$ python -q
>>> import numpy as np
>>> np.set_printoptions(precision=2, suppress=True, linewidth=160)
>>> tidy = lambda a: np.round(a, 2) + 0
>>> mat = np.loadtxt("block12.csv", delimiter=",")
>>> print(mat)
[[0. 0. 0. 0. 1. 0. 0.]
 [0. 0. 0. 1. 0. 1. 0.]
 [0. 0. 0. 0. 1. 0. 0.]
 [0. 1. 0. 0. 0. 0. 0.]
 [1. 0. 1. 0. 0. 0. 0.]
 [0. 1. 0. 0. 0. 0. 0.]
 [0. 0. 0. 0. 0. 0. 0.]]
>>> # 3 blocks once reordered
>>> print(tidy(np.linalg.norm(mat, axis=1)))
[1.   1.41 1.   1.   1.41 1.   0.  ]
>>> print(tidy(np.linalg.norm(mat[1] - mat[6])))
1.41
>>> print(mat[1] @ mat[6])
0.0
>>> F = np.load("out13.npy")
>>> print(F)
[[ 0.06  1.01  0.98  0.21  0.2  -1.1  -0.4 ]
 [ 1.01 -0.48 -0.35  1.46 -1.17  0.71  0.63]
 [ 0.98 -0.35 -1.45 -0.84  0.79  1.31 -1.05]
 [ 0.21  1.46 -0.84 -2.15 -2.25  0.14  0.47]
 [ 0.2  -1.17  0.79 -2.25  0.13 -0.9   1.17]
 [-1.1   0.71  1.31  0.14 -0.9  -1.74 -0.99]
 [-0.4   0.63 -1.05  0.47  1.17 -0.99 -1.37]]
>>> # equal to its transpose
>>> w, V = np.linalg.eigh(F)
>>> print(np.abs(V[:, -1]).round(6).argmax())
4
>>> print(tidy(np.linalg.eigvalsh(F @ F)))
[ 0.98  1.    1.01  8.96  9.04 15.99 16.03]
>>> print(tidy(np.linalg.svd(F, compute_uv=False)))
[4.   4.   3.01 2.99 1.01 1.   0.99]
>>> print((w > 1e-8).sum(), (w < -1e-8).sum())
3 4
>>> w, V = np.linalg.eigh(F)
>>> x = np.array([-2, 1, -2, 2, 2, -2, 2])
>>> print((np.sign(V[:, -1].round(6)) == np.sign(V[0, -1].round(6))).astype(int))
[1 1 0 1 0 1 0]
>>> print(np.abs(F).sum(axis=1).max(), tidy(np.abs(w).max()))
7.52 4.0
>>> print(tidy(np.linalg.eigvalsh(F[1:, 1:])))
[-4.   -3.3  -2.94 -0.82  1.    2.99]
>>> try:
...     np.linalg.cholesky(F)
... except np.linalg.LinAlgError as e:
...     print(e)
... 
Matrix is not positive definite
>>> print([round(float(np.linalg.det(F[:i, :i])), 2) + 0 for i in range(1, 8)])
[0.06, -1.05, 1.28, 2.02, -37.87, 13.83, 143.72]
>>> print(np.all(np.linalg.eigvalsh(F) > 0))
False
>>> x = np.array([-3, -5, -1, -2, 1, -4, 4])
>>> h1 = np.maximum(F @ x, 0)
>>> print(tidy(F.T @ h1))
[  3.19 -20.14  14.06 -39.05   2.02 -16.09  20.07]
>>> print(np.flatnonzero(h1 > 1e-9))
[4 5]
>>> print(tidy(np.maximum(F @ x, 0) - np.maximum(-F @ x, 0)))
[-3.63 -4.69 -6.71 -3.72 17.37  0.26 -2.19]
>>> rng = np.random.default_rng(57)
>>> lab = rng.integers(0, 3, 4)
>>> X = np.triu((lab[:, None] == lab) & (rng.random((4, 4)) < 0.8), 1).astype(int)
>>> X += X.T
>>> print(X)
[[0 0 0 0]
 [0 0 1 0]
 [0 1 0 0]
 [0 0 0 0]]
>>> # rows 0 and 3 are equal
>>> print(np.abs(np.diag(np.linalg.qr(X)[1])) > 1e-9)
[False  True  True False]
>>> print(np.linalg.lstsq(X[:-1].T, X[-1])[2])
2
>>> try:
...     np.linalg.inv(X)
... except np.linalg.LinAlgError as e:
...     print(e)
... 
Singular matrix
>>> left, sig, VT = np.linalg.svd(X)
>>> V = VT[:(sig > 1e-8).sum()]
>>> x = X[0] + -3 * X[2] + rng.integers(2) * np.eye(4)[2]
>>> print(x)
[ 0. -3.  0.  0.]
>>> print(np.allclose(V.T @ V @ x, x))
True
>>> print(V.T @ V)
[[0. 0. 0. 0.]
 [0. 1. 0. 0.]
 [0. 0. 1. 0.]
 [0. 0. 0. 0.]]
>>> print(tidy(np.linalg.norm(x - V.T @ V @ x)))
0.0
>>> print(np.diag(V.T @ V))
[0. 1. 1. 0.]
